$ ipython --no-banner

In [1]: import numpy as np

In [2]: np.set_printoptions(precision=2, suppress=True, linewidth=100)

In [3]: rnd = lambda a: np.round(a, 2) + 0

In [4]: J = np.load("w.npy")

In [5]: J
Out[5]: 
array([[ -2,  -1,   3,  -2,  -1,  -3,   1,  -3,   1,   1],
       [  0,  -1,   0,   1,   2,  -6,  -2,  -3,   2,   0],
       [  2,   2,   2,   0,   2,  -4,   1,  -2,   5,   1],
       [  1,  -1,   2,   0,   0,  -4,  -1,  -2,   6,   1],
       [ -1,   1,   3,   3,  -3,  -5,  -4,   0,   3,   0],
       [ -1,   1,   2,   1,   0,  -4,  -7,   3,   1,   0],
       [  0,   1,   3,  -2,  -1,  -2,  -9,   5,  -1,   2],
       [  3,   4,   5,  -3,   0,   1, -10,   4,  -2,   3],
       [  4,   6,   6,  -4,   2,  -1,  -7,   1,   0,   6],
       [  7,   8,   8,  -3,   1,   1, -10,   1,  -2,   6],
       [  7,   8,   5,  -1,  -2,   0, -10,  -1,  -1,   5],
       [  9,   6,   4,  -3,  -5,  -3,  -9,  -4,   2,   8],
       [ 11,   6,   1,  -6,  -3,  -1,  -9,  -3,   2,   9],
       [ 13,   9,   4,  -6,  -2,  -2, -12,  -2,  -1,   7],
       [ 12,   9,   7,  -8,  -1,   0, -13,   0,  -3,   6],
       [ 11,  12,   4,  -7,   0,   2, -14,   2,  -2,   5],
       [ 13,  15,   2,  -4,   2,   4, -15,   3,  -4,   6],
       [ 12,  18,  -1,  -5,   2,   5, -15,   1,  -6,   7],
       [ 12,  20,   2,  -6,   4,   8, -17,  -1,  -8,   7],
       [ 11,  20,   4,  -6,   6,   8, -20,   0,  -8,   6],
       [  8,  19,   6,  -3,   4,   5, -23,  -2,  -8,   6],
       [ 10,  21,   5,  -2,   2,   3, -20,   0, -11,   5],
       [ 13,  20,   2,  -3,   0,   3, -18,  -2, -13,   7]])

In [6]: idx = J[:, 6] > np.median(J[:, 6])

In [7]: u = J[idx].mean(axis=0) - J[~idx].mean(axis=0)

In [8]: rnd(u)
Out[8]: array([ -7.85, -12.08,  -1.48,   3.18,  -1.93,  -6.22,  10.55,  -1.03,   7.41,  -3.05])

In [9]: idx.astype(int)
Out[9]: array([1, 1, 1, 1, 1, 1, 1, 0, 1, 0, 0, 1, 1, 0, 0, 0, 0, 0, 0, 0, 0, 0, 0])

In [10]: ((J - J.mean(axis=0)) @ u > 0).astype(int)
Out[10]: array([1, 1, 1, 1, 1, 1, 1, 1, 1, 0, 1, 1, 1, 0, 0, 0, 0, 0, 0, 0, 0, 0, 0])

In [11]: np.argsort(-np.abs(u).round(6), kind="stable")
Out[11]: array([1, 6, 0, 8, 5, 3, 9, 4, 2, 7])
